% python3 -q
>>> import numpy as np
>>> np.set_printoptions(suppress=True, linewidth=100)
>>> sigma = 10 * 0.2 ** np.arange(4)
>>> rng = np.random.default_rng(477296)
>>> E = rng.normal(size=(30, 4)) * rng.permutation(sigma)
>>> E.round(2) + 0
array([[  1.86,  -0.1 ,   0.88,   1.27],
       [ -3.98,   0.  ,  -0.14,  16.02],
       [ -0.36,   0.03,  -0.54,  22.6 ],
       [ -0.35,  -0.15,   0.26,   5.38],
       [  0.3 ,  -0.02,   0.21,   0.72],
       [  4.81,  -0.02,   0.11,  -1.88],
       [ -1.33,   0.07,   0.62, -17.89],
       [ -4.78,   0.11,   0.24,   7.51],
       [  0.69,  -0.01,  -0.35,   6.68],
       [ -0.62,   0.09,   1.01,   7.43],
       [  1.28,   0.03,   0.3 ,   2.65],
       [  2.89,   0.03,   0.48, -11.52],
       [  2.04,  -0.05,   0.31,  -8.51],
       [ -2.34,   0.02,   0.56,  12.75],
       [ -2.69,   0.03,   0.42, -16.  ],
       [ -0.9 ,  -0.04,   0.46,  -7.38],
       [  1.84,   0.  ,  -0.24,   3.2 ],
       [  1.13,   0.08,   0.58,  -4.25],
       [  2.15,  -0.04,  -0.88,  -5.54],
       [  1.76,   0.02,   0.04,  -1.33],
       [  0.57,   0.  ,  -0.01,  -8.99],
       [ -1.93,  -0.05,   0.21,  -9.85],
       [  1.98,   0.  ,  -0.07, -15.67],
       [ -0.06,  -0.02,  -0.39,  12.77],
       [  1.94,   0.  ,  -0.09,  -1.06],
       [ -0.91,  -0.04,   0.55,  -0.48],
       [  0.35,   0.01,   0.5 ,   0.39],
       [  0.65,   0.03,  -0.09,  -9.86],
       [ -1.71,   0.  ,  -0.01,   8.19],
       [ -1.68,  -0.08,  -0.5 ,  11.07]])
>>> z = E[:, 0] > np.median(E[:, 0])
>>> r0 = E[z].mean(axis=0) - E[~z].mean(axis=0)
>>> (((E - E.mean(axis=0)) @ r0 > 0) == z).mean()
np.float64(0.7)
>>> np.argsort(-np.abs(r0).round(6), kind="stable")
array([3, 0, 2, 1])
>>> vec = np.array([9, 3, 7, 1])
>>> np.round(E @ np.eye(4)[0], 2)
array([ 1.86, -3.98, -0.36, -0.35,  0.3 ,  4.81, -1.33, -4.78,  0.69, -0.62,  1.28,  2.89,  2.04,
       -2.34, -2.69, -0.9 ,  1.84,  1.13,  2.15,  1.76,  0.57, -1.93,  1.98, -0.06,  1.94, -0.91,
        0.35,  0.65, -1.71, -1.68])
>>> (E @ vec).argmax()
np.int64(5)
>>> np.sign((E @ vec).round(6))
array([ 1., -1.,  1.,  1.,  1.,  1., -1., -1.,  1.,  1.,  1.,  1.,  1., -1., -1., -1.,  1.,  1.,
        1.,  1., -1., -1.,  1.,  1.,  1., -1.,  1., -1., -1., -1.])
>>> vec = np.array([3, 1, 0, 1])
>>> target = E @ vec
>>> np.round(np.linalg.lstsq(E, target)[0], 2) + 0
array([3., 1., 0., 1.])
>>> np.round(np.linalg.solve(E.T @ E, E.T @ target), 2) + 0
array([3., 1., 0., 1.])
>>> target = target + 0.3 * rng.normal(size=30)
>>> target.round(2)
array([  6.73,   3.77,  21.2 ,   4.54,   1.32,  12.16, -21.66,  -6.9 ,   8.94,   5.33,   5.87,
        -2.37,  -2.13,   5.91, -24.27, -10.26,   8.79,  -0.98,   0.83,   4.33,  -6.94, -16.18,
       -10.08,  12.29,   4.71,  -3.18,   1.55,  -7.81,   3.7 ,   6.41])
>>> beta, *_ = np.linalg.lstsq(E, target)
>>> [round(float(np.linalg.norm(np.linalg.solve(E.T @ E + lam * np.eye(4), E.T @ target))), 2) for lam in (0, 1, 10, 100)]
[3.18, 3.13, 2.92, 1.8]
>>> beta.round(2)
array([ 2.99, -0.39, -0.04,  1.  ])
>>> np.round(E.T @ (target - E @ beta), 2) + 0
array([0., 0., 0., 0.])
>>> beta.round()
array([ 3., -0., -0.,  1.])
>>> Xs = E - E.mean(axis=0)
>>> vecs = np.linalg.svd(Xs)[2][:3]
>>> other = Xs - Xs @ vecs.T @ vecs
>>> np.round(np.cov(Xs @ vecs.T, rowvar=False), 2) + 0
array([[100.43,   0.  ,   0.  ],
       [  0.  ,   3.93,   0.  ],
       [  0.  ,   0.  ,   0.16]])
>>> round(float(np.linalg.norm(other) / np.linalg.norm(Xs)), 2)
0.01
>>> np.linalg.norm(other, axis=1).round(6).argmax()
np.int64(3)
>>> feats = np.load("arr.npy")
>>> feats
array([[ 1.02,  0.22,  0.5 , -1.16, -0.95],
       [-0.97, -0.3 , -1.7 ,  1.84,  1.51],
       [ 1.93,  0.03,  2.1 , -1.81, -2.42],
       [ 4.09,  0.31,  4.11, -3.63, -4.42],
       [ 0.18, -0.1 , -0.38, -0.25, -0.44],
       [-1.13, -0.58, -0.04,  0.48,  0.99],
       [-0.47,  0.19, -0.72,  0.57,  0.99],
       [ 3.47,  0.29,  3.5 , -3.83, -3.64],
       [-3.14, -0.17, -3.53,  2.97,  3.11],
       [-1.96,  0.02, -1.37,  1.97,  2.16],
       [-1.78, -0.17, -1.89,  2.12,  2.54],
       [-0.57, -0.24, -0.74,  0.44,  0.33]])
>>> proj = feats @ np.linalg.solve(feats.T @ feats, feats.T)
>>> np.allclose(proj @ proj, proj)
True
>>> np.round(proj @ feats[:, 2], 2)
array([ 0.5 , -1.7 ,  2.1 ,  4.11, -0.38, -0.04, -0.72,  3.5 , -3.53, -1.37, -1.89, -0.74])
>>> G = np.cov(feats, rowvar=False)
>>> G.round(2)
array([[ 4.83,  0.4 ,  4.82, -4.79, -5.29],
       [ 0.4 ,  0.07,  0.36, -0.38, -0.41],
       [ 4.82,  0.36,  5.07, -4.88, -5.33],
       [-4.79, -0.38, -4.88,  4.9 ,  5.31],
       [-5.29, -0.41, -5.33,  5.31,  5.9 ]])
>>> np.round(np.median(feats, axis=0), 2)
array([-0.52, -0.04, -0.55,  0.46,  0.66])
>>> np.round(np.corrcoef(feats[:, 3], feats[:, 4])[0, 1], 2)
np.float64(0.99)
>>> np.argwhere(np.triu(np.abs(np.corrcoef(feats.T)) > 0.8, 1))
array([[0, 2],
       [0, 3],
       [0, 4],
       [2, 3],
       [2, 4],
       [3, 4]])
>>> G.shape
(5, 5)
>>> np.round(np.polyfit(feats[:, 3], feats[:, 4], 1), 2)
array([1.08, 0.01])
>>> X = 5 * np.eye(5) + np.eye(5, k=1)
>>> X
array([[5., 1., 0., 0., 0.],
       [0., 5., 1., 0., 0.],
       [0., 0., 5., 1., 0.],
       [0., 0., 0., 5., 1.],
       [0., 0., 0., 0., 5.]])
>>> vals, vecs = np.linalg.eig(X)
>>> np.round(np.sort(np.linalg.eigvals(np.linalg.inv(X))), 2)
array([0.2, 0.2, 0.2, 0.2, 0.2])
>>> X @ vecs[:, 0] - vals[0] * vecs[:, 0]
array([0., 0., 0., 0., 0.])
>>> vals
array([5., 5., 5., 5., 5.])
>>> np.round(np.sort(np.linalg.eigvals(X)), 2)
array([5., 5., 5., 5., 5.])
>>> [int(np.linalg.matrix_rank(np.linalg.matrix_power(X, p))) for p in range(1, 6)]
[5, 5, 5, 5, 5]
>>> other = X + rng.integers(-2, 3, (5, 3)) @ rng.integers(-2, 3, (3, 5))
>>> other
array([[ 9.,  3., -2., -4.,  3.],
       [-5.,  4.,  2., -4.,  3.],
       [-2., -2.,  5.,  3., -2.],
       [ 0.,  0., -2., -1.,  5.],
       [-3., -1., -1., -6.,  9.]])
>>> other - X
array([[ 4.,  2., -2., -4.,  3.],
       [-5., -1.,  1., -4.,  3.],
       [-2., -2.,  0.,  2., -2.],
       [ 0.,  0., -2., -6.,  4.],
       [-3., -1., -1., -6.,  4.]])
>>> np.round(np.linalg.svd(other - X, compute_uv=False), 2) + 0
array([13.01,  7.91,  2.03,  0.  ,  0.  ])
>>> np.linalg.matrix_rank(other - X, tol=1e-8)
np.int64(3)
>>> mat = np.loadtxt("x.csv", delimiter=",")
>>> mat.round(2)
array([[0.4 , 0.2 , 0.  , 0.2 , 0.2 ],
       [0.  , 0.33, 0.33, 0.  , 0.33],
       [0.  , 0.  , 1.  , 0.  , 0.  ],
       [0.  , 0.  , 0.  , 0.67, 0.33],
       [0.  , 0.5 , 0.  , 0.  , 0.5 ]])
>>> U, sigma, VT = np.linalg.svd(mat)
>>> vecs = VT[:(sigma > 1e-8).sum()]
>>> vec = mat[2] + 4 * mat[0] + rng.integers(2) * np.eye(5)[0]
>>> vec
array([1.6, 0.8, 1. , 0.8, 0.8])
>>> np.round(vecs.T @ vecs, 2) + 0
array([[ 0.97,  0.11,  0.  ,  0.05, -0.11],
       [ 0.11,  0.57,  0.  , -0.22,  0.43],
       [ 0.  ,  0.  ,  1.  ,  0.  ,  0.  ],
       [ 0.05, -0.22,  0.  ,  0.89,  0.22],
       [-0.11,  0.43,  0.  ,  0.22,  0.57]])
>>> np.allclose(vecs.T @ vecs @ vec, vec)
True
>>> np.linalg.matrix_rank(np.vstack([mat, vec]))
np.int64(4)
